In [1]: import numpy as np

In [2]: from numpy import linalg as LA

In [3]: np.set_printoptions(precision=2, suppress=True, linewidth=200, floatmode="fixed")

In [4]: rd = lambda a: np.round(a, 2) + 0

In [5]: K = np.loadtxt("w.csv", delimiter=",")

In [6]: print(K)
[[3.00 0.00 0.00 2.00 0.00]
 [0.00 3.00 2.00 0.00 0.00]
 [0.00 2.00 3.00 0.00 0.00]
 [2.00 0.00 0.00 3.00 0.00]
 [0.00 0.00 0.00 0.00 3.00]]

In [7]: print(np.einsum("ij,ji->", K, K))
61.0

In [8]: print(np.einsum("ii->", K))
15.0

In [9]: print(np.kron(np.eye(2, dtype=int), K))
[[3.00 0.00 0.00 2.00 0.00 0.00 0.00 0.00 0.00 0.00]
 [0.00 3.00 2.00 0.00 0.00 0.00 0.00 0.00 0.00 0.00]
 [0.00 2.00 3.00 0.00 0.00 0.00 0.00 0.00 0.00 0.00]
 [2.00 0.00 0.00 3.00 0.00 0.00 0.00 0.00 0.00 0.00]
 [0.00 0.00 0.00 0.00 3.00 0.00 0.00 0.00 0.00 0.00]
 [0.00 0.00 0.00 0.00 0.00 3.00 0.00 0.00 2.00 0.00]
 [0.00 0.00 0.00 0.00 0.00 0.00 3.00 2.00 0.00 0.00]
 [0.00 0.00 0.00 0.00 0.00 0.00 2.00 3.00 0.00 0.00]
 [0.00 0.00 0.00 0.00 0.00 2.00 0.00 0.00 3.00 0.00]
 [0.00 0.00 0.00 0.00 0.00 0.00 0.00 0.00 0.00 3.00]]

In [10]: print(rd(LA.det(2 * K)), rd(LA.det(K)))
2400.0 75.0

In [11]: print(rd(np.poly(K)))
[   1.00  -15.00   82.00 -198.00  205.00  -75.00]

In [12]: print(rd(LA.det(K[::-1])))
75.0

In [13]: mat = np.load("m.npy")

In [14]: print(mat)
[[ 1  0  5  5  0  0  0  0  0]
 [17  7 13 13  0 27  0 31 27]
 [25 13 17 17  2 43  0 47 43]
 [25 13 17 17  2 43  0 47 43]
 [25 13 17 17  2 43  0 47 43]
 [ 9  1  9  9  0 11  0 15 11]
 [ 5  0  7  7  0  3  0  7  3]
 [ 5  0  7  7  0  3  0  7  3]
 [25 13 17 17  2 43  0 47 43]
 [29 16 19 19  3 51  0 55 51]
 [ 5  0  7  7  0  3  0  7  3]
 [ 9  1  9  9  0 11  0 15 11]
 [17  7 13 13  0 27  0 31 27]
 [ 1  0  5  5  0  0  0  0  0]
 [37 22 23 23  5 67  0 71 67]
 [33 19 21 21  4 59  0 63 59]
 [17  7 13 13  0 27  0 31 27]
 [13  4 11 11  0 19  0 23 19]
 [29 16 19 19  3 51  0 55 51]
 [13  4 11 11  0 19  0 23 19]
 [17  7 13 13  0 27  0 31 27]
 [25 13 17 17  2 43  0 47 43]
 [33 19 21 21  4 59  0 63 59]
 [21 10 15 15  1 35  0 39 35]
 [29 16 19 19  3 51  0 55 51]
 [ 5  0  7  7  0  3  0  7  3]
 [ 5  0  7  7  0  3  0  7  3]]

In [15]: # looks like rank 5

In [16]: print(rd(LA.norm(mat, 2) / LA.norm(mat)))
1.0

In [17]: print(np.argsort(-LA.norm(mat, axis=0).round(6), kind="stable")[:3])
[7 5 8]

In [18]: print(LA.matrix_rank(mat, rtol=0.1))
1

In [19]: print(np.unique(mat.round(6), axis=0).shape)
(10, 9)

In [20]: m1 = np.loadtxt("mat.csv", delimiter=",")

In [21]: print(m1)
[[ 17.00 -15.00  -5.00  -3.00  -3.00  -2.00  -9.00  -2.00  -2.00  17.00  -3.00]
 [-15.00  23.00   9.00  -8.00   0.00  -6.00  19.00  -5.00  -7.00 -13.00   9.00]
 [ -5.00   9.00  13.00  -7.00  -5.00  -2.00   3.00  -2.00 -12.00  -3.00  11.00]
 [ -3.00  -8.00  -7.00  18.00  -5.00  12.00 -10.00   8.00  15.00  -2.00 -13.00]
 [ -3.00   0.00  -5.00  -5.00  23.00  -5.00   3.00   1.00   2.00 -11.00   4.00]
 [ -2.00  -6.00  -2.00  12.00  -5.00   9.00  -9.00   6.00   8.00  -1.00  -7.00]
 [ -9.00  19.00   3.00 -10.00   3.00  -9.00  20.00  -7.00  -5.00  -8.00   6.00]
 [ -2.00  -5.00  -2.00   8.00   1.00   6.00  -7.00   5.00   6.00  -3.00  -4.00]
 [ -2.00  -7.00 -12.00  15.00   2.00   8.00  -5.00   6.00  17.00  -3.00 -14.00]
 [ 17.00 -13.00  -3.00  -2.00 -11.00  -1.00  -8.00  -3.00  -3.00  20.00  -4.00]
 [ -3.00   9.00  11.00 -13.00   4.00  -7.00   6.00  -4.00 -14.00  -4.00  14.00]]

In [22]: # symmetric, so the eigenvalues are real

In [23]: w, evecs = LA.eigh(m1)

In [24]: print(rd(w.sum()), np.trace(m1))
179.0 179.0

In [25]: print(rd(LA.eigvalsh(m1 @ m1)))
[   0.00    0.00    0.00    0.00    0.00    0.00    0.00  388.03  837.65 2474.42 6498.90]

In [26]: Uu, s, Vt = LA.svd(m1)

In [27]: evecs = Vt[:(s > 1e-8).sum()]

In [28]: rng = np.random.default_rng(8751)

In [29]: x0 = m1[4] + 4 * m1[6] + rng.integers(2) * np.eye(11)[6]

In [30]: print(x0)
[-39.00  76.00   7.00 -45.00  35.00 -41.00  84.00 -27.00 -18.00 -43.00  28.00]

In [31]: print(np.allclose(evecs.T @ evecs @ x0, x0))
False

In [32]: print(LA.matrix_rank(np.vstack([m1, x0])))
5

In [33]: print(rd(LA.norm(x0 - evecs.T @ evecs @ x0)))
0.71

In [34]: W0 = np.loadtxt("block18.csv", delimiter=",")

In [35]: print(W0)
[[  2.00   3.00   4.00   5.00   6.00   7.00   8.00   9.00  10.00  11.00]
 [ 12.00  13.00  14.00  15.00  16.00  17.00  18.00  19.00  20.00  21.00]
 [ 22.00  23.00  24.00  25.00  26.00  27.00  28.00  29.00  30.00  31.00]
 [ 32.00  33.00  34.00  35.00  36.00  37.00  38.00  39.00  40.00  41.00]
 [ 42.00  43.00  44.00  45.00  46.00  47.00  48.00  49.00  50.00  51.00]
 [ 52.00  53.00  54.00  55.00  56.00  57.00  58.00  59.00  60.00  61.00]
 [ 62.00  63.00  64.00  65.00  66.00  67.00  68.00  69.00  70.00  71.00]
 [ 72.00  73.00  74.00  75.00  76.00  77.00  78.00  79.00  80.00  81.00]
 [ 82.00  83.00  84.00  85.00  86.00  87.00  88.00  89.00  90.00  91.00]
 [ 92.00  93.00  94.00  95.00  96.00  97.00  98.00  99.00 100.00 101.00]]

In [36]: theta = np.radians(135)

In [37]: R = np.eye(10)

In [38]: R[1, 1] = R[8, 8] = np.cos(theta)

In [39]: R[1, 8], R[8, 1] = -np.sin(theta), np.sin(theta)

In [40]: print(rd(R))
[[ 1.00  0.00  0.00  0.00  0.00  0.00  0.00  0.00  0.00  0.00]
 [ 0.00 -0.71  0.00  0.00  0.00  0.00  0.00  0.00 -0.71  0.00]
 [ 0.00  0.00  1.00  0.00  0.00  0.00  0.00  0.00  0.00  0.00]
 [ 0.00  0.00  0.00  1.00  0.00  0.00  0.00  0.00  0.00  0.00]
 [ 0.00  0.00  0.00  0.00  1.00  0.00  0.00  0.00  0.00  0.00]
 [ 0.00  0.00  0.00  0.00  0.00  1.00  0.00  0.00  0.00  0.00]
 [ 0.00  0.00  0.00  0.00  0.00  0.00  1.00  0.00  0.00  0.00]
 [ 0.00  0.00  0.00  0.00  0.00  0.00  0.00  1.00  0.00  0.00]
 [ 0.00  0.71  0.00  0.00  0.00  0.00  0.00  0.00 -0.71  0.00]
 [ 0.00  0.00  0.00  0.00  0.00  0.00  0.00  0.00  0.00  1.00]]

In [41]: out = W0 @ R.T

In [42]: print(rd(LA.det(R)), rd(np.trace(R)))
1.0 6.59

In [43]: print(rd(LA.svd(W0, compute_uv=False)), rd(LA.svd(out, compute_uv=False)))
[590.22  13.98   0.00   0.00   0.00   0.00   0.00   0.00   0.00   0.00] [590.22  13.98   0.00   0.00   0.00   0.00   0.00   0.00   0.00   0.00]

In [44]: print(np.allclose(W0 @ W0.T, out @ out.T))
True

In [45]: print(rd(np.abs(out - W0).max(axis=0)))
[  0.00 229.47   0.00   0.00   0.00   0.00   0.00   0.00 104.95   0.00]

In [46]: labels = rng.permutation(10)

In [47]: out = R[:, labels] * rng.choice([-1, 1], 10)

In [48]: print(rd(out))
[[ 0.00  0.00  0.00  0.00  0.00  0.00  0.00  0.00  0.00  1.00]
 [ 0.71  0.71  0.00  0.00  0.00  0.00  0.00  0.00  0.00  0.00]
 [ 0.00  0.00 -1.00  0.00  0.00  0.00  0.00  0.00  0.00  0.00]
 [ 0.00  0.00  0.00  0.00  0.00  0.00  1.00  0.00  0.00  0.00]
 [ 0.00  0.00  0.00  1.00  0.00  0.00  0.00  0.00  0.00  0.00]
 [ 0.00  0.00  0.00  0.00  1.00  0.00  0.00  0.00  0.00  0.00]
 [ 0.00  0.00  0.00  0.00  0.00  0.00  0.00 -1.00  0.00  0.00]
 [ 0.00  0.00  0.00  0.00  0.00  1.00  0.00  0.00  0.00  0.00]
 [ 0.71 -0.71  0.00  0.00  0.00  0.00  0.00  0.00  0.00  0.00]
 [ 0.00  0.00  0.00  0.00  0.00  0.00  0.00  0.00 -1.00  0.00]]

In [49]: Uu, _, Vt = LA.svd(R.T @ out)

In [50]: print(rd(LA.lstsq(R, out)[0]))
[[ 0.00  0.00  0.00  0.00  0.00  0.00  0.00  0.00  0.00  1.00]
 [ 0.00 -1.00  0.00  0.00  0.00  0.00  0.00  0.00  0.00  0.00]
 [ 0.00  0.00 -1.00  0.00  0.00  0.00  0.00  0.00  0.00  0.00]
 [ 0.00  0.00  0.00  0.00  0.00  0.00  1.00  0.00  0.00  0.00]
 [ 0.00  0.00  0.00  1.00  0.00  0.00  0.00  0.00  0.00  0.00]
 [ 0.00  0.00  0.00  0.00  1.00  0.00  0.00  0.00  0.00  0.00]
 [ 0.00  0.00  0.00  0.00  0.00  0.00  0.00 -1.00  0.00  0.00]
 [ 0.00  0.00  0.00  0.00  0.00  1.00  0.00  0.00  0.00  0.00]
 [-1.00  0.00  0.00  0.00  0.00  0.00  0.00  0.00  0.00  0.00]
 [ 0.00  0.00  0.00  0.00  0.00  0.00  0.00  0.00 -1.00  0.00]]

In [51]: print(rd(Uu @ Vt))
[[ 0.00  0.00  0.00  0.00  0.00  0.00  0.00  0.00  0.00  1.00]
 [ 0.00 -1.00  0.00  0.00  0.00  0.00  0.00  0.00  0.00  0.00]
 [ 0.00  0.00 -1.00  0.00  0.00  0.00  0.00  0.00  0.00  0.00]
 [ 0.00  0.00  0.00  0.00  0.00  0.00  1.00  0.00  0.00  0.00]
 [ 0.00  0.00  0.00  1.00  0.00  0.00  0.00  0.00  0.00  0.00]
 [ 0.00  0.00  0.00  0.00  1.00  0.00  0.00  0.00  0.00  0.00]
 [ 0.00  0.00  0.00  0.00  0.00  0.00  0.00 -1.00  0.00  0.00]
 [ 0.00  0.00  0.00  0.00  0.00  1.00  0.00  0.00  0.00  0.00]
 [-1.00  0.00  0.00  0.00  0.00  0.00  0.00  0.00  0.00  0.00]
 [ 0.00  0.00  0.00  0.00  0.00  0.00  0.00  0.00 -1.00  0.00]]
